% python3 -q
>>> import numpy as np
>>> from numpy import linalg as LA
>>> np.set_printoptions(precision=1, suppress=True, linewidth=100)
>>> def rnd(a):
...     return np.round(a, 1) + 0
... 
>>> rng = np.random.default_rng(956)
>>> W0 = rng.normal(size=(21, 3)) + 20 * np.array([7, 2, 3])
>>> print(rnd(W0))
[[139.4  38.6  59.1]
 [140.1  38.7  59.5]
 [139.5  39.5  59.9]
 [139.4  38.   59.8]
 [139.7  40.2  58.7]
 [140.7  39.6  60.3]
 [141.9  40.3  59.9]
 [142.   39.2  61. ]
 [138.9  40.8  61.8]
 [140.4  42.3  60.9]
 [141.   39.3  61.2]
 [139.7  40.4  60.1]
 [141.3  40.4  60. ]
 [139.4  40.8  59.2]
 [138.9  40.   58.9]
 [140.4  40.   59. ]
 [140.   40.   59.1]
 [139.3  39.7  59.6]
 [140.9  39.8  60.2]
 [140.7  40.   60.2]
 [142.4  39.9  61.4]]
>>> gram = np.cov(W0, rowvar=False)
>>> print(rnd(np.corrcoef(W0[:, 2], W0[:, 1])[0, 1]))
0.2
>>> print(rnd(np.polyfit(W0[:, 2], W0[:, 1], 1)))
[ 0.2 27.5]
>>> print(rnd(np.corrcoef(W0.T)))
[[1.  0.  0.4]
 [0.  1.  0.2]
 [0.4 0.2 1. ]]
>>> print(rnd(W0.std(axis=0)))
[1.  0.9 0.8]
>>> print(gram.shape)
(3, 3)
>>> print(rnd(np.median(W0, axis=0)))
[140.1  40.   59.9]
>>> print(np.argsort(-W0.std(axis=0).round(6), kind="stable"))
[0 1 2]
>>> print(rnd(LA.eigvalsh(gram)[::-1]))
[1.3 0.8 0.4]
>>> left, sig, Vh = LA.svd(W0)
>>> print(rnd(sig))
[722.7   4.    3.1]
>>> print(np.argmax(sig[:-1] / (sig[1:] + 1e-6)) + 1)
1
>>> M2 = left[:, :1] @ np.diag(sig[:1]) @ Vh[:1]
>>> print(rnd(np.abs(W0 - M2).max()))
2.1
>>> print(rnd(LA.norm(W0 - M2, 2)), rnd(sig[1]))
4.0 4.0
>>> print(rnd(LA.norm(W0 - M2) / LA.norm(W0)))
0.0
>>> print(LA.matrix_rank(W0, rtol=0.05))
1
